In [1]: import numpy as np

In [2]: np.set_printoptions(precision=2, suppress=True, linewidth=160)

In [3]: rnd = lambda a: np.round(a, 2) + 0

In [4]: E = np.loadtxt("dump.csv", delimiter=",")

In [5]: E
Out[5]: 
array([[ 5., -1.,  0.,  0.],
       [-1.,  3., -1.,  0.],
       [ 0., -1.,  5., -1.],
       [ 0.,  0., -1.,  8.]])

In [6]: hat = np.triu(np.array([[3, 3, 3, 5], [2, 0, -1, -1], [-3, 5, 2, -1], [-5, 4, 4, -1]]), 1) + np.eye(4)

In [7]: A2 = hat @ E @ np.linalg.inv(hat)

In [8]: rnd(np.linalg.det(A2))
Out[8]: np.float64(506.0)

In [9]: np.trace(A2), np.trace(E)
Out[9]: (np.float64(21.0), np.float64(21.0))

In [10]: hat @ E - E @ hat
Out[10]: 
array([[-3., -9., -9., 11.],
       [ 0.,  4.,  2.,  0.],
       [ 0.,  0.,  0., -4.],
       [ 0.,  0.,  0., -1.]])

In [11]: np.linalg.matrix_rank(A2)
Out[11]: np.int64(4)

In [12]: evals, vecs = np.linalg.eigh(E)

In [13]: evals.sum(), np.trace(E)
Out[13]: (np.float64(21.0), np.float64(21.0))

In [14]: np.unique(evals.round(6) + 0, return_counts=True)[1]
Out[14]: array([1, 1, 1, 1])

In [15]: rnd(vecs.T @ E @ vecs)
Out[15]: 
array([[2.25, 0.  , 0.  , 0.  ],
       [0.  , 4.82, 0.  , 0.  ],
       [0.  , 0.  , 5.61, 0.  ],
       [0.  , 0.  , 0.  , 8.32]])

In [16]: rnd(np.abs(vecs[:, -1]))
Out[16]: array([0.02, 0.06, 0.3 , 0.95])

In [17]: (evals > 1e-8).sum(), (evals < -1e-8).sum()
Out[17]: (np.int64(4), np.int64(0))

In [18]: rnd(vecs.T @ vecs)
Out[18]: 
array([[1., 0., 0., 0.],
       [0., 1., 0., 0.],
       [0., 0., 1., 0.],
       [0., 0., 0., 1.]])

In [19]: rnd(vecs @ np.diag(evals) @ vecs.T)
Out[19]: 
array([[ 5., -1.,  0.,  0.],
       [-1.,  3., -1.,  0.],
       [ 0., -1.,  5., -1.],
       [ 0.,  0., -1.,  8.]])

In [20]: rnd(np.linalg.eigvalsh(E + 5 * np.eye(4)))
Out[20]: array([ 7.25,  9.82, 10.61, 13.32])

In [21]: np.abs(vecs[:, -1]).round(6).argmax()
Out[21]: np.int64(3)

In [22]: K = np.array([[1, -2, 1, 2, -3],
    ...:     [-3, 3, 0, -2, -2],
    ...:     [-3, 1, 0, 2, -2],
    ...:     [3, -1, -1, 1, 2],
    ...:     [2, 2, 1, 2, 0]])

In [23]: K
Out[23]: 
array([[ 1, -2,  1,  2, -3],
       [-3,  3,  0, -2, -2],
       [-3,  1,  0,  2, -2],
       [ 3, -1, -1,  1,  2],
       [ 2,  2,  1,  2,  0]])

In [24]: rng = np.random.default_rng(438)

In [25]: idx = rng.permutation(5)

In [26]: idx
Out[26]: array([0, 4, 3, 2, 1])

In [27]: A2 = K[idx][:, idx]

In [28]: rnd(np.linalg.det(A2)), rnd(np.linalg.det(K[idx]))
Out[28]: (np.float64(238.0), np.float64(238.0))

In [29]: np.allclose(A2, K)
Out[29]: False

In [30]: rnd(np.linalg.det(K[::-1]))
Out[30]: np.float64(238.0)

In [31]: np.einsum("ii->", K)
Out[31]: np.int64(5)

In [32]: np.einsum("ij,ji->", K, K)
Out[32]: np.int64(13)

In [33]: rnd(np.linalg.eigvals(K))
Out[33]: array([ 6.  +0.j  , -1.04+3.05j, -1.04-3.05j,  0.54+1.88j,  0.54-1.88j])

In [34]: th = np.radians(6)

In [35]: r_ = np.eye(5)

In [36]: r_[2, 2] = r_[4, 4] = np.cos(th)

In [37]: r_[2, 4], r_[4, 2] = -np.sin(th), np.sin(th)

In [38]: rnd(r_)
Out[38]: 
array([[ 1.  ,  0.  ,  0.  ,  0.  ,  0.  ],
       [ 0.  ,  1.  ,  0.  ,  0.  ,  0.  ],
       [ 0.  ,  0.  ,  0.99,  0.  , -0.1 ],
       [ 0.  ,  0.  ,  0.  ,  1.  ,  0.  ],
       [ 0.  ,  0.  ,  0.1 ,  0.  ,  0.99]])

In [39]: A2 = K @ r_.T

In [40]: np.allclose(np.linalg.norm(K, axis=1), np.linalg.norm(A2, axis=1))
Out[40]: True

In [41]: rnd(np.linalg.svd(r_, compute_uv=False))
Out[41]: array([1., 1., 1., 1., 1.])

In [42]: rnd(np.linalg.pinv(r_))
Out[42]: 
array([[ 1.  ,  0.  ,  0.  ,  0.  ,  0.  ],
       [ 0.  ,  1.  ,  0.  ,  0.  ,  0.  ],
       [ 0.  ,  0.  ,  0.99,  0.  ,  0.1 ],
       [ 0.  ,  0.  ,  0.  ,  1.  ,  0.  ],
       [ 0.  ,  0.  , -0.1 ,  0.  ,  0.99]])

In [43]: rnd(r_ @ r_.T)
Out[43]: 
array([[1., 0., 0., 0., 0.],
       [0., 1., 0., 0., 0.],
       [0., 0., 1., 0., 0.],
       [0., 0., 0., 1., 0.],
       [0., 0., 0., 0., 1.]])

In [44]: Q, vecs = np.linalg.qr(K[:, :3])[0], np.linalg.qr(K[:, 3:])[0]

In [45]: sv = np.linalg.svd(Q.T @ vecs, compute_uv=False)

In [46]: rnd(sv)
Out[46]: array([0.9 , 0.59])

In [47]: X = np.load("block16.npy")

In [48]: X
Out[48]: 
array([[ 0.58, -2.44,  0.72],
       [ 1.25,  0.03,  1.33],
       [-0.8 , -0.26,  2.17]])

In [49]: u = np.array([0, 1, 2])

In [50]: A2 = X + np.outer(u, np.eye(3)[1])

In [51]: rnd(np.linalg.det(A2) / np.linalg.det(X)), rnd(1 + np.linalg.solve(X, u)[1])
Out[51]: (np.float64(1.23), np.float64(1.23))

In [52]: np.linalg.matrix_rank(A2 - X)
Out[52]: np.int64(1)

In [53]: vec = np.array([-2, 3, -2])

In [54]: h = np.maximum(X @ vec, 0)

In [55]: X.T @ h
Out[55]: array([0., 0., 0.])

In [56]: rnd(np.maximum(X @ vec, 0) - np.maximum(-X @ vec, 0))
Out[56]: array([-9.92, -5.07, -3.52])

In [57]: rnd(np.tanh(X @ vec))
Out[57]: array([-1., -1., -1.])

In [58]: h
Out[58]: array([0., 0., 0.])

In [59]: np.trace(X)
Out[59]: np.float64(2.78)

In [60]: rnd((X + X.T) / 2)
Out[60]: 
array([[ 0.58, -0.6 , -0.04],
       [-0.6 ,  0.03,  0.54],
       [-0.04,  0.54,  2.17]])

In [61]: np.allclose(X @ X.T, X.T @ X)
Out[61]: False

In [62]: rnd((X - X.T) / 2)
Out[62]: 
array([[ 0.  , -1.84,  0.76],
       [ 1.84,  0.  ,  0.8 ],
       [-0.76, -0.8 ,  0.  ]])

In [63]: rnd(np.abs(np.linalg.eigvals(X)).max())
Out[63]: np.float64(2.25)

In [64]: rnd(X @ X)
Out[64]: 
array([[-3.29, -1.68, -1.27],
       [-0.3 , -3.39,  3.83],
       [-2.52,  1.38,  3.79]])
